In [1]: import numpy as np

In [2]: import numpy.linalg as la

In [3]: np.set_printoptions(suppress=True, linewidth=140)

In [4]: J = np.array([[0, 0, 0, 1, 3, 2, 1, 3, 0, 0],
   ...:     [1, 3, 1, 0, 1, 1, 1, 0, 3, 2],
   ...:     [3, 2, 1, 0, 3, 3, 2, 3, 3, 0],
   ...:     [1, 1, 1, 0, 2, 3, 1, 2, 0, 2],
   ...:     [2, 0, 0, 3, 3, 3, 3, 2, 0, 1],
   ...:     [0, 3, 3, 0, 2, 2, 3, 1, 3, 1],
   ...:     [3, 2, 3, 0, 2, 1, 3, 2, 0, 0],
   ...:     [3, 1, 0, 2, 3, 1, 2, 0, 3, 1],
   ...:     [2, 3, 0, 2, 0, 1, 0, 3, 0, 2],
   ...:     [1, 0, 1, 0, 3, 0, 0, 3, 3, 2]])

In [5]: J
Out[5]: 
array([[0, 0, 0, 1, 3, 2, 1, 3, 0, 0],
       [1, 3, 1, 0, 1, 1, 1, 0, 3, 2],
       [3, 2, 1, 0, 3, 3, 2, 3, 3, 0],
       [1, 1, 1, 0, 2, 3, 1, 2, 0, 2],
       [2, 0, 0, 3, 3, 3, 3, 2, 0, 1],
       [0, 3, 3, 0, 2, 2, 3, 1, 3, 1],
       [3, 2, 3, 0, 2, 1, 3, 2, 0, 0],
       [3, 1, 0, 2, 3, 1, 2, 0, 3, 1],
       [2, 3, 0, 2, 0, 1, 0, 3, 0, 2],
       [1, 0, 1, 0, 3, 0, 0, 3, 3, 2]])

In [6]: rng = np.random.default_rng(896)

In [7]: lab = rng.permutation(10)

In [8]: lab
Out[8]: array([2, 0, 3, 6, 8, 9, 7, 5, 1, 4])

In [9]: other = J[lab][:, lab]

In [10]: round(la.det(other), 1), round(float(la.det(J[lab])), 1)
Out[10]: (np.float64(22809.0), -22809.0)

In [11]: np.round(np.sort(np.abs(la.eigvals(other))), 1)
Out[11]: array([ 0.6,  1.1,  2.5,  2.5,  2.6,  2.6,  3.6,  4. ,  4. , 15. ])

In [12]: other
Out[12]: 
array([[1, 3, 0, 2, 3, 0, 3, 3, 2, 3],
       [0, 0, 1, 1, 0, 0, 3, 2, 0, 3],
       [1, 1, 0, 1, 0, 2, 2, 3, 1, 2],
       [3, 3, 0, 3, 0, 0, 2, 1, 2, 2],
       [0, 2, 2, 0, 0, 2, 3, 1, 3, 0],
       [1, 1, 0, 0, 3, 2, 3, 0, 0, 3],
       [0, 3, 2, 2, 3, 1, 0, 1, 1, 3],
       [3, 0, 0, 3, 3, 1, 1, 2, 3, 2],
       [1, 1, 0, 1, 3, 2, 0, 1, 3, 1],
       [0, 2, 3, 3, 0, 1, 2, 3, 0, 3]])

In [13]: Q, evecs = la.qr(J[:, :8])[0], la.qr(J[:, 8:])[0]

In [14]: s = la.svd(Q.T @ evecs, compute_uv=False)

In [15]: s.round(1)
Out[15]: array([1. , 0.9])

In [16]: (s > 0.9).sum()
Out[16]: np.int64(2)

In [17]: f = np.array([-1, 7, 6, -1, -8, -8, 3, 8, 1, 6])

In [18]: other = J + np.outer(f, np.eye(10)[9])

In [19]: other
Out[19]: 
array([[ 0.,  0.,  0.,  1.,  3.,  2.,  1.,  3.,  0., -1.],
       [ 1.,  3.,  1.,  0.,  1.,  1.,  1.,  0.,  3.,  9.],
       [ 3.,  2.,  1.,  0.,  3.,  3.,  2.,  3.,  3.,  6.],
       [ 1.,  1.,  1.,  0.,  2.,  3.,  1.,  2.,  0.,  1.],
       [ 2.,  0.,  0.,  3.,  3.,  3.,  3.,  2.,  0., -7.],
       [ 0.,  3.,  3.,  0.,  2.,  2.,  3.,  1.,  3., -7.],
       [ 3.,  2.,  3.,  0.,  2.,  1.,  3.,  2.,  0.,  3.],
       [ 3.,  1.,  0.,  2.,  3.,  1.,  2.,  0.,  3.,  9.],
       [ 2.,  3.,  0.,  2.,  0.,  1.,  0.,  3.,  0.,  3.],
       [ 1.,  0.,  1.,  0.,  3.,  0.,  0.,  3.,  3.,  8.]])

In [20]: la.matrix_rank(other - J)
Out[20]: np.int64(1)
